$ python -q
>>> import numpy as np
>>> np.set_printoptions(precision=2, suppress=True, linewidth=200, legacy="1.25")
>>> tidy = lambda a: np.round(a, 2) + 0
>>> M2 = np.array([[3, 2], [4, 4], [0, -4]])
>>> X = np.kron(np.eye(3, dtype=int), M2)
>>> X
array([[ 3,  2,  0,  0,  0,  0],
       [ 4,  4,  0,  0,  0,  0],
       [ 0, -4,  0,  0,  0,  0],
       [ 0,  0,  3,  2,  0,  0],
       [ 0,  0,  4,  4,  0,  0],
       [ 0,  0,  0, -4,  0,  0],
       [ 0,  0,  0,  0,  3,  2],
       [ 0,  0,  0,  0,  4,  4],
       [ 0,  0,  0,  0,  0, -4]])
>>> r0 = np.array([-2, -1, -1])
>>> np.correlate(X[7], X[0], "full")
array([ 0,  0,  0,  0,  0,  0,  0,  0,  8, 20, 12])
>>> np.array([np.convolve(row, r0, "same") for row in X])
array([[ -7,  -5,  -2,   0,   0,   0],
       [-12,  -8,  -4,   0,   0,   0],
       [  8,   4,   4,   0,   0,   0],
       [  0,  -6,  -7,  -5,  -2,   0],
       [  0,  -8, -12,  -8,  -4,   0],
       [  0,   0,   8,   4,   4,   0],
       [  0,   0,   0,  -6,  -7,  -5],
       [  0,   0,   0,  -8, -12,  -8],
       [  0,   0,   0,   0,   8,   4]])
>>> np.cross(X[7, :3], X[0, :3])
array([0, 0, 0])
>>> M2 = np.array([[-3, 3], [0, -1], [0, -3], [-3, -2], [-2, 2], [-2, 0]])
>>> np.linalg.matrix_rank(X @ M2)
2
>>> np.einsum("ik,kj->ij", X, M2)
array([[ -9,   7],
       [-12,   8],
       [  0,   4],
       [ -6, -13],
       [-12, -20],
       [ 12,   8],
       [-10,   6],
       [-16,   8],
       [  8,   0]])
>>> np.einsum("ik,kj->ji", X, M2)
array([[ -9, -12,   0,  -6, -12,  12, -10, -16,   8],
       [  7,   8,   4, -13, -20,   8,   6,   8,   0]])
>>> np.einsum("ij,ij->i", X, X)
array([13, 32, 16, 13, 32, 16, 13, 32, 16])
>>> M2.T @ X.T
array([[ -9, -12,   0,  -6, -12,  12, -10, -16,   8],
       [  7,   8,   4, -13, -20,   8,   6,   8,   0]])
>>> np.einsum("ij->j", X)
array([7, 2, 7, 2, 7, 2])
>>> M2 = np.c_[X[:, :3] @ np.array([[-3, -1, 1], [-1, 0, -4], [2, 0, 2]]), np.array([3, 3, 3, 2, 5, 2, 4, 2, 2])]
>>> M2
array([[-11,  -3,  -5,   3],
       [-16,  -4, -12,   3],
       [  4,   0,  16,   3],
       [  6,   0,   6,   2],
       [  8,   0,   8,   5],
       [  0,   0,   0,   2],
       [  0,   0,   0,   4],
       [  0,   0,   0,   2],
       [  0,   0,   0,   2]])
>>> tidy(np.linalg.norm(M2 - X @ np.linalg.lstsq(X, M2)[0], axis=0))
array([0.  , 0.  , 0.  , 2.36])
>>> np.linalg.matrix_rank(np.c_[X, M2])
7
>>> proj = X @ np.linalg.solve(X.T @ X, X.T)
>>> np.allclose(proj @ proj, proj)
True
>>> tidy(proj)
array([[ 0.38,  0.46,  0.15,  0.  ,  0.  ,  0.  ,  0.  ,  0.  ,  0.  ],
       [ 0.46,  0.65, -0.12,  0.  ,  0.  ,  0.  ,  0.  ,  0.  ,  0.  ],
       [ 0.15, -0.12,  0.96,  0.  ,  0.  ,  0.  ,  0.  ,  0.  ,  0.  ],
       [ 0.  ,  0.  ,  0.  ,  0.38,  0.46,  0.15,  0.  ,  0.  ,  0.  ],
       [ 0.  ,  0.  ,  0.  ,  0.46,  0.65, -0.12,  0.  ,  0.  ,  0.  ],
       [ 0.  ,  0.  ,  0.  ,  0.15, -0.12,  0.96,  0.  ,  0.  ,  0.  ],
       [ 0.  ,  0.  ,  0.  ,  0.  ,  0.  ,  0.  ,  0.38,  0.46,  0.15],
       [ 0.  ,  0.  ,  0.  ,  0.  ,  0.  ,  0.  ,  0.46,  0.65, -0.12],
       [ 0.  ,  0.  ,  0.  ,  0.  ,  0.  ,  0.  ,  0.15, -0.12,  0.96]])
>>> tidy(np.linalg.eigvalsh(proj))
array([0., 0., 0., 1., 1., 1., 1., 1., 1.])
>>> np.linalg.matrix_rank(np.eye(9) - proj)
3
>>> tidy(np.diag(proj))
array([0.38, 0.65, 0.96, 0.38, 0.65, 0.96, 0.38, 0.65, 0.96])
>>> tidy(np.trace(proj))
6.0
>>> tidy(proj @ X[:, 1])
array([ 2.,  4., -4.,  0.,  0.,  0.,  0.,  0.,  0.])
>>> K = np.loadtxt("sample0.csv", delimiter=",")
>>> K
array([[0., 1., 0., 0., 1., 0., 0., 1., 0., 0., 0., 0.],
       [1., 0., 0., 1., 1., 1., 0., 1., 0., 1., 0., 0.],
       [0., 0., 0., 0., 0., 0., 1., 0., 0., 0., 1., 0.],
       [0., 1., 0., 0., 1., 1., 0., 1., 0., 1., 0., 0.],
       [1., 1., 0., 1., 0., 0., 0., 1., 0., 0., 0., 0.],
       [0., 1., 0., 1., 0., 0., 0., 1., 0., 1., 0., 0.],
       [0., 0., 1., 0., 0., 0., 0., 0., 0., 0., 0., 0.],
       [1., 1., 0., 1., 1., 1., 0., 0., 0., 1., 0., 0.],
       [0., 0., 0., 0., 0., 0., 0., 0., 0., 0., 0., 1.],
       [0., 1., 0., 1., 0., 1., 0., 1., 0., 0., 0., 0.],
       [0., 0., 1., 0., 0., 0., 0., 0., 0., 0., 0., 0.],
       [0., 0., 0., 0., 0., 0., 0., 0., 1., 0., 0., 0.]])
>>> (K != 0).astype(int)
array([[0, 1, 0, 0, 1, 0, 0, 1, 0, 0, 0, 0],
       [1, 0, 0, 1, 1, 1, 0, 1, 0, 1, 0, 0],
       [0, 0, 0, 0, 0, 0, 1, 0, 0, 0, 1, 0],
       [0, 1, 0, 0, 1, 1, 0, 1, 0, 1, 0, 0],
       [1, 1, 0, 1, 0, 0, 0, 1, 0, 0, 0, 0],
       [0, 1, 0, 1, 0, 0, 0, 1, 0, 1, 0, 0],
       [0, 0, 1, 0, 0, 0, 0, 0, 0, 0, 0, 0],
       [1, 1, 0, 1, 1, 1, 0, 0, 0, 1, 0, 0],
       [0, 0, 0, 0, 0, 0, 0, 0, 0, 0, 0, 1],
       [0, 1, 0, 1, 0, 1, 0, 1, 0, 0, 0, 0],
       [0, 0, 1, 0, 0, 0, 0, 0, 0, 0, 0, 0],
       [0, 0, 0, 0, 0, 0, 0, 0, 1, 0, 0, 0]])
